$ python3 -q
>>> import numpy as np
>>> np.set_printoptions(precision=2, suppress=True, linewidth=120, floatmode="fixed")
>>> rnd = lambda a: np.round(a, 2) + 0
>>> K = np.loadtxt("layer17.csv", delimiter=",")
>>> K
array([[ -1.13,   0.50,   3.12,   6.49,  -1.11,  -3.09,  -2.60,   3.72,  10.36,   1.77,  -4.27],
       [  0.54,   1.87,  14.54,   1.15,   4.42,   2.17,  -2.55, -12.23,  -1.02,  -6.93,  -5.59],
       [ -1.20,  -2.37, -13.59,   0.19,  -5.39,  -3.16,   2.47,  16.95,   3.78,   8.77,   5.28],
       [  0.30,   2.79,   7.78,   3.83,   3.05,   0.18,  -3.76, -12.07,   3.21,  -5.40,  -5.82],
       [ -0.60,   2.32, -11.91,   6.50,  -2.89,  -4.35,  -3.09,   0.99,   9.83,   3.28,  -1.39],
       [  0.19,   5.87,   2.41,  10.31,   2.46,  -2.96,  -7.99, -17.33,  11.82,  -5.64,  -9.51],
       [ -0.68,  -3.15,  -2.11,  -3.49,  -2.26,   0.15,   3.60,  12.21,  -2.77,   4.64,   4.29],
       [ -1.24,  -2.92,  -9.45,  -0.57,  -4.63,  -2.42,   2.98,  16.97,   2.63,   7.99,   4.88],
       [  0.19,  -1.05,  -5.09,  -3.16,  -0.93,   0.70,   2.10,   3.55,  -3.92,   1.83,   3.61],
       [  1.40,   1.87,  10.32,  -2.33,   4.89,   3.80,  -1.37, -15.30,  -6.58,  -7.90,  -2.84],
       [  1.08,   2.04,  13.26,  -0.08,   4.85,   2.97,  -2.35, -14.71,  -3.28,  -7.89,  -4.95],
       [  1.44,  -2.31,  13.64,  -9.72,   4.51,   6.57,   3.88,  -5.94, -15.71,  -5.84,   2.42],
       [  0.19,  -3.12,  17.20,  -6.12,   2.98,   4.57,   3.33,   1.60,  -8.82,  -3.07,   0.24],
       [ -0.10,  -5.90,   3.46, -10.06,  -1.18,   3.54,   7.51,  15.54, -11.89,   3.95,   7.82],
       [ -0.41,  -1.35,   9.32,  -0.39,   0.87,   0.83,   0.55,   2.58,  -0.11,  -0.66,  -1.41],
       [ -0.04,   0.06,  11.76,   0.39,   2.37,   1.48,  -0.87,  -3.68,  -0.18,  -3.35,  -3.33],
       [ -1.57,   2.20,  -6.23,  10.96,  -3.26,  -6.28,  -4.84,   4.28,  17.36,   4.11,  -5.11],
       [  1.14,  -0.09,   4.58,  -5.13,   2.85,   3.65,   1.43,  -7.54,  -9.26,  -4.26,   1.27],
       [ -0.40,   2.71,   6.20,   6.95,   1.26,  -2.10,  -4.53,  -6.93,   9.01,  -2.84,  -6.76],
       [ -1.37,   0.68,  -7.29,   7.07,  -3.70,  -4.97,  -2.36,   7.76,  12.14,   5.12,  -1.93],
       [ -0.04,   3.10,   4.80,   5.82,   1.82,  -1.40,  -4.42,  -9.55,   6.75,  -3.78,  -6.12],
       [ -0.21,  -2.48,  -1.65,  -3.73,  -1.35,   0.78,   3.04,   7.95,  -3.93,   2.74,   3.81],
       [ -0.97,  -1.09,  -3.78,   2.21,  -2.70,  -2.38,   0.34,   9.08,   5.31,   4.44,   0.56],
       [  0.60,  -3.28,  14.09,  -8.38,   3.08,   5.38,   4.36,   1.01, -12.23,  -3.00,   2.23],
       [ -0.31,  -2.41,  -7.54,  -3.83,  -2.55,   0.05,   3.58,   9.80,  -3.76,   4.45,   5.50],
       [  0.23,   0.91,   7.94,   1.14,   2.14,   1.00,  -1.54,  -6.02,   0.44,  -3.52,  -3.36],
       [ -0.19,   6.52,  -4.60,  13.12,   0.56,  -5.20,  -8.95, -14.84,  16.46,  -3.25,  -9.32],
       [  0.31,   4.45,  -3.04,   7.26,   0.86,  -2.60,  -5.48, -11.63,   8.51,  -2.97,  -5.55],
       [ -0.40,  -2.33, -11.85,  -2.93,  -3.75,  -0.98,   3.46,  12.04,  -2.01,   6.22,   6.24],
       [ -1.23,   3.63,  -9.64,  11.51,  -3.05,  -6.48,  -5.83,  -0.15,  17.33,   3.08,  -5.33],
       [ -1.77,   1.95, -12.45,  10.91,  -5.00,  -7.19,  -4.05,   8.38,  18.00,   6.73,  -3.08],
       [ -1.38,   0.18, -14.83,   5.87,  -5.34,  -5.62,  -1.08,  11.56,  11.19,   7.66,   1.03],
       [  0.01,   5.01, -11.50,   9.06,  -0.96,  -4.47,  -6.01,  -9.54,  11.49,  -0.58,  -4.51],
       [ -0.18,  -2.43,  10.24,  -3.27,   1.11,   2.23,   2.33,   4.23,  -4.17,  -0.69,   0.40],
       [  1.50,  -0.25,  13.36,  -7.05,   5.26,   5.90,   1.65, -11.85, -12.90,  -7.70,  -0.11],
       [ -0.15,   2.06,   2.73,   4.98,   0.79,  -1.56,  -3.25,  -5.48,   6.29,  -1.80,  -4.44],
       [ -0.59,  -1.23, -12.68,  -0.13,  -3.92,  -2.31,   1.69,  10.28,   1.97,   6.10,   4.25],
       [ -1.44,  -1.31, -14.43,   3.10,  -5.67,  -4.49,   0.96,  15.43,   7.83,   8.76,   3.32],
       [ -0.25,   2.15, -20.80,   4.08,  -4.00,  -4.30,  -1.73,   2.09,   6.52,   4.95,   2.31],
       [  0.79,  -3.82,  10.94, -10.37,   2.50,   5.80,   5.60,   2.63, -14.97,  -2.26,   4.62],
       [  1.38,  -0.63,  13.10,  -6.91,   4.78,   5.62,   1.85,  -9.71, -12.37,  -6.76,   0.25],
       [  0.17,  -3.13,  11.33,  -6.24,   1.85,   3.80,   3.73,   3.42,  -8.65,  -1.30,   2.03],
       [ -0.97,  -0.60, -19.73,   2.66,  -5.93,  -4.63,   0.68,  12.85,   6.76,   8.54,   4.46],
       [ -1.36,   0.75, -18.96,   6.66,  -6.09,  -6.29,  -1.47,  11.59,  12.45,   8.50,   1.44]])
>>> t3 = np.stack([K, 2 * K, K[::-1]])
>>> rnd(np.einsum("bij,cij->bc", t3, t3))
array([[19769.16, 39538.33, -1564.12],
       [39538.33, 79076.65, -3128.24],
       [-1564.12, -3128.24, 19769.16]])
>>> np.linalg.matrix_rank(t3)
array([11, 11, 11])
>>> np.linalg.matrix_rank(t3.reshape(3, -1))
np.int64(2)
>>> mat = np.array([[-2, 1, -2, -4, -4, 5, 1, 3],
...     [5, -1, -5, 1, 4, 4, -1, 1],
...     [3, 4, 3, 5, 5, -4, 3, 0],
...     [5, -3, -4, -5, -1, -2, -3, -4],
...     [-5, 4, 2, -2, -3, -3, 1, -3],
...     [-2, 3, -5, -3, -2, 5, 1, -1],
...     [-3, -2, 2, 1, -4, 0, -5, -5],
...     [-2, 4, -4, -4, 1, -1, 0, 2],
...     [-1, 0, -3, 0, 4, -3, -2, 1],
...     [4, -5, 0, -2, 4, 2, 1, 5],
...     [2, 3, 2, -4, -5, -4, 4, 0],
...     [-1, -1, -3, -2, -4, -2, -5, -5],
...     [2, 3, -2, -3, 0, 2, 0, 5],
...     [-5, -5, 2, 2, 2, -1, 5, 5]])
>>> mat[6] = mat[9]
>>> mat
array([[-2,  1, -2, -4, -4,  5,  1,  3],
       [ 5, -1, -5,  1,  4,  4, -1,  1],
       [ 3,  4,  3,  5,  5, -4,  3,  0],
       [ 5, -3, -4, -5, -1, -2, -3, -4],
       [-5,  4,  2, -2, -3, -3,  1, -3],
       [-2,  3, -5, -3, -2,  5,  1, -1],
       [ 4, -5,  0, -2,  4,  2,  1,  5],
       [-2,  4, -4, -4,  1, -1,  0,  2],
       [-1,  0, -3,  0,  4, -3, -2,  1],
       [ 4, -5,  0, -2,  4,  2,  1,  5],
       [ 2,  3,  2, -4, -5, -4,  4,  0],
       [-1, -1, -3, -2, -4, -2, -5, -5],
       [ 2,  3, -2, -3,  0,  2,  0,  5],
       [-5, -5,  2,  2,  2, -1,  5,  5]])
>>> np.abs(mat).max()
np.int64(5)
>>> rnd(np.linalg.svd(mat, compute_uv=False))
array([18.82, 16.68, 13.93, 10.93, 10.36,  8.44,  4.59,  2.93])
>>> rnd(mat.mean(axis=0))
array([ 0.50,  0.14, -1.36, -1.64,  0.36,  0.00,  0.43,  1.00])
>>> np.diff(mat, axis=0)
array([[  7,  -2,  -3,   5,   8,  -1,  -2,  -2],
       [ -2,   5,   8,   4,   1,  -8,   4,  -1],
       [  2,  -7,  -7, -10,  -6,   2,  -6,  -4],
       [-10,   7,   6,   3,  -2,  -1,   4,   1],
       [  3,  -1,  -7,  -1,   1,   8,   0,   2],
       [  6,  -8,   5,   1,   6,  -3,   0,   6],
       [ -6,   9,  -4,  -2,  -3,  -3,  -1,  -3],
       [  1,  -4,   1,   4,   3,  -2,  -2,  -1],
       [  5,  -5,   3,  -2,   0,   5,   3,   4],
       [ -2,   8,   2,  -2,  -9,  -6,   3,  -5],
       [ -3,  -4,  -5,   2,   1,   2,  -9,  -5],
       [  3,   4,   1,  -1,   4,   4,   5,  10],
       [ -7,  -8,   4,   5,   2,  -3,   5,   0]])
>>> rnd(np.linalg.norm(mat))
np.float64(33.97)
>>> np.unravel_index(np.abs(mat).argmax(), mat.shape)
(np.int64(0), np.int64(5))
>>> np.linalg.rank(mat)
Traceback (most recent call last):
  File "<python-input-18>", line 1, in <module>
    np.linalg.rank(mat)
    ^^^^^^^^^^^^^^
AttributeError: module 'numpy.linalg' has no attribute 'rank'
>>> rnd(np.linalg.norm(mat[9], 1)), rnd(np.linalg.norm(mat[9], np.inf))
(np.float64(23.0), np.float64(5.0))
>>> rnd(np.linalg.norm(mat[9] - mat[11]))
np.float64(16.31)
>>> np.linalg.norm(mat, axis=1).argmax()
np.int64(13)
>>> rnd(np.linalg.norm(mat, axis=1))
array([ 8.72,  9.27, 10.44, 10.25,  8.77,  8.83,  9.54,  7.62,  6.32,  9.54,  9.49,  9.22,  7.42, 10.63])
>>> rnd(np.linalg.norm(mat, "nuc"))
np.float64(86.67)
>>> rnd(np.linalg.norm(mat, 2))
np.float64(18.82)
>>> x = np.array([2, -1, -2, 1, -2, -2, 2, 0])
>>> (mat @ x).argmax()
np.int64(10)
>>> mat @ (2 * x)
array([-10,   8,  10,  32, -12,  -8,   2,  -8,  -4,   2,  38,  10,  -4,   2])
>>> (mat * x).sum(axis=1)
array([-5,  4,  5, 16, -6, -4,  1, -4, -2,  1, 19,  5, -2,  1])
>>> x = np.array([4, 0, 5, 3, 5, 0, 3, 2])
>>> rhs = mat @ x
>>> rhs
array([-41,  17,  76, -37, -34, -51,  43, -31,  -3,  43,  -7, -70,  -1,  31])
>>> rng = np.random.default_rng(25958)
>>> rhs = rhs + 0.1 * rng.normal(size=14)
>>> rnd(rhs)
array([-41.01,  16.99,  75.94, -37.17, -33.95, -50.95,  42.90, -31.17,  -2.94,  43.01,  -6.88, -70.08,  -1.03,  31.18])
>>> coef, *_ = np.linalg.lstsq(mat, rhs)
>>> rnd(mat.T @ (rhs - mat @ coef))
array([0.00, 0.00, 0.00, 0.00, 0.00, 0.00, 0.00, 0.00])
>>> [round(float(np.linalg.norm(np.linalg.solve(mat.T @ mat + lam * np.eye(8), mat.T @ rhs))), 2) for lam in (0, 1, 10, 100)]
[9.38, 9.3, 8.83, 6.58]
>>> rnd(np.linalg.norm(rhs - mat @ coef))
np.float64(0.23)
>>> coef.round()
array([ 4.00, -0.00,  5.00,  3.00,  5.00, -0.00,  3.00,  2.00])
>>> A2 = np.array([[3, 2, 1],
...     [2, 2, 3],
...     [2, 2, 1],
...     [2, 1, 2],
...     [3, 0, 3],
...     [1, 0, 1],
...     [3, 0, 3],
...     [0, 0, 0]])
>>> np.vstack([mat, A2.T]).shape
(17, 8)
>>> np.linalg.matrix_rank(np.vstack([mat, A2.T]))
np.int64(8)
>>> A2.T @ mat.T
array([[-20,  18,  53, -23, -16, -14,  15, -12,  -6,  15,   1, -44,   4,   3],
       [-10,  -1,  25,  -9,   0, -11,  -4,  -8,  -8,  -4,  10, -12,   3, -14],
       [-13,  12,  48, -32,  -4,  -2,   2,   0,  -1,   2,  -2, -40,   5,   6]])
>>> M = np.load("dump.npy")
>>> M
array([[ -1.30,   1.50,  -0.60,   0.30,  -0.40,  -0.90,   1.00,   0.70,  -0.10],
       [  0.90,  -1.20,  -0.70,   1.90,   1.10,   1.30,   0.50,  -0.90,   1.20],
       [ -0.30,   0.40,  -1.70,   2.30,  -0.60,  -1.10,  -0.40,  -0.40,  -0.20],
       [  0.60,   0.20,   1.00,   0.00,  -1.20,  -0.80,  -0.80,  -1.90,   0.20],
       [ -0.50,   2.20,  -0.50,   0.80,  -1.20,  -1.60,  -0.20,   1.60,   0.70],
       [  0.80,  -0.20,  -0.90,   0.90,  -1.30,   1.30,   0.20,   0.30,   0.90],
       [  0.50,  -0.40,  -1.20,  -1.10,  -0.50,   2.70,  -0.50,   0.50,   1.00],
       [ -0.20,  -0.10,   2.00,  -2.60,  -0.70,  -1.40,  -0.80,  -0.70,   0.40],
       [ -1.70,   0.50,  -1.20,  -0.50,  -0.70,   1.20,  -0.60,   1.00,  -0.10],
       [ -0.30,   1.80,  -0.50,   1.50,   1.10,  -0.50,   0.30,  -0.90,  -0.20],
       [  1.40,   0.10,  -0.70,   0.70,   0.20,   0.50,  -0.90,   0.70,   0.40],
       [ -1.50,  -0.80,   0.90,  -0.50,  -0.10,   0.20,   1.20,  -0.40,   0.10],
       [ -5.00,  -4.00, -11.00,   2.00, -12.00,   9.00,  12.00, -12.00,  -9.00],
       [  0.80,   1.30,   1.00,  -0.10,   0.90,   1.90,  -0.40,  -1.10,   0.10],
       [  0.80,  -0.50,  -0.50,  -0.10,  -0.80,   0.30,  -0.90,   0.30,   1.70],
       [  0.60,   0.40,  -1.10,  -0.60,  -0.60,  -0.40,   1.10,   0.40,  -0.30],
       [ -0.20,   0.30,   0.70,   0.50,   1.40,   0.70,  -1.50,   0.10,  -1.10],
       [  0.10,  -0.20,   0.50,   0.60,  -0.40,   0.00,  -0.20,  -0.50,   0.30],
       [  0.60,   0.80,  -0.30,  -1.00,  -0.10,  -0.60,  -0.10,   0.10,  -0.90],
       [  0.00,  -1.10,   0.30,   1.20,   1.90,  -0.50,  -1.00,   0.90,   0.70],
       [ -0.70,  -0.30,   0.40,  -1.80,  -0.10,  -1.60,   1.80,  -0.30,   1.50],
       [  0.50,  -0.50,   0.10,  -1.10,  -2.90,  -1.00,   0.70,   0.30,   1.10],
       [  0.90,  -0.40,  -2.70,  -0.50,   0.00,  -1.00,   0.30,   0.30,   1.30],
       [ -1.00,  -0.30,   2.30,  -0.70,   0.60,   1.50,   1.00,   0.80,   0.50],
       [ -0.20,  -0.70,  -0.30,  -0.90,   1.20,  -1.40,  -0.80,  -0.80,   0.20],
       [ -0.20,   1.10,   0.20,  -0.60,   1.30,  -2.50,  -1.20,   0.90,  -0.10],
       [  0.00,  -0.30,   2.50,  -0.80,   0.50,   0.10,  -0.40,  -1.60,  -1.60],
       [ -0.80,  -1.30,   0.50,   1.30,  -0.10,   1.10,  -1.00,  -1.10,  -0.10],
       [ -0.40,   0.20,  -1.00,   1.30,   0.90,  -0.80,   0.10,   0.10,  -1.40],
       [ -0.60,  -0.60,  -2.00,   0.00,   1.30,  -0.20,  -2.00,  -1.50,   0.70],
       [  1.10,  -1.30,  -0.50,   0.20,   0.20,  -1.00,   0.60,   0.00,  -0.80],
       [ -0.40,   0.40,   0.80,   1.00,   0.70,  -1.40,   1.10,  -0.40,  -0.40],
       [  0.20,   0.80,   0.50,  -0.10,  -0.70,  -0.10,   0.70,  -0.40,  -1.50],
       [ -0.30,   0.30,  -1.30,  -0.80,   1.50,   0.10,  -1.50,  -0.90,   1.10],
       [ -1.60,  -0.50,  -1.20,  -0.10,   1.60,   1.60,  -1.50,  -0.60,  -1.90],
       [ -1.30,   0.60,  -0.30,  -1.10,   2.00,   2.10,   0.50,  -1.50,   0.10],
       [  0.50,  -1.60,  -1.50,  -0.30,  -0.10,   0.90,   1.10,   0.90,   0.30],
       [  1.60,   0.80,   1.70,  -1.80,  -1.50,  -1.90,  -1.00,  -0.50,  -0.40],
       [ -1.00,  -1.40,   0.90,  -1.20,  -0.70,   0.60,   0.40,  -0.60,  -1.10],
       [  1.20,  -0.10,   1.60,   1.50,   0.60,   0.70,  -0.60,  -0.50,   2.40],
       [ -0.40,  -0.30,  -0.70,   0.70,   0.70,  -0.10,  -1.30,   1.40,  -0.30],
       [  0.80,  -0.80,   1.20,  -1.30,   0.00,   0.30,   1.50,   0.40,  -2.10]])
>>> A2 = np.c_[M[:, :1] @ np.array([[-2]]), np.array([-2, 1, 0, 5, -6, -3, 0, 6, -6, 5, -6, 1, 6, -1, -7, 3, -2, 4, 3, -8, -5, -3, -1, -8, 4, -5, 8, -2, 8, 0, 1, -3, -5, -2, 7, -3, -5, -7, 3, 4, -2, 4])]
>>> A2
array([[ 2.60, -2.00],
       [-1.80,  1.00],
       [ 0.60,  0.00],
       [-1.20,  5.00],
       [ 1.00, -6.00],
       [-1.60, -3.00],
       [-1.00,  0.00],
       [ 0.40,  6.00],
       [ 3.40, -6.00],
       [ 0.60,  5.00],
       [-2.80, -6.00],
       [ 3.00,  1.00],
       [10.00,  6.00],
       [-1.60, -1.00],
       [-1.60, -7.00],
       [-1.20,  3.00],
       [ 0.40, -2.00],
       [-0.20,  4.00],
       [-1.20,  3.00],
       [ 0.00, -8.00],
       [ 1.40, -5.00],
       [-1.00, -3.00],
       [-1.80, -1.00],
       [ 2.00, -8.00],
       [ 0.40,  4.00],
       [ 0.40, -5.00],
       [ 0.00,  8.00],
       [ 1.60, -2.00],
       [ 0.80,  8.00],
       [ 1.20,  0.00],
       [-2.20,  1.00],
       [ 0.80, -3.00],
       [-0.40, -5.00],
       [ 0.60, -2.00],
       [ 3.20,  7.00],
       [ 2.60, -3.00],
       [-1.00, -5.00],
       [-3.20, -7.00],
       [ 2.00,  3.00],
       [-2.40,  4.00],
       [ 0.80, -2.00],
       [-1.60,  4.00]])
>>> np.linalg.matrix_rank(np.c_[M, A2])
np.int64(10)
>>> rnd(np.linalg.lstsq(M, A2[:, 0])[0])
array([-2.00,  0.00,  0.00,  0.00,  0.00,  0.00,  0.00,  0.00,  0.00])
>>> rnd(np.linalg.norm(np.linalg.qr(M)[0].T @ A2, axis=0) ** 2 / ((A2 ** 2).sum(axis=0) + 1e-12))
array([1.00, 0.31])
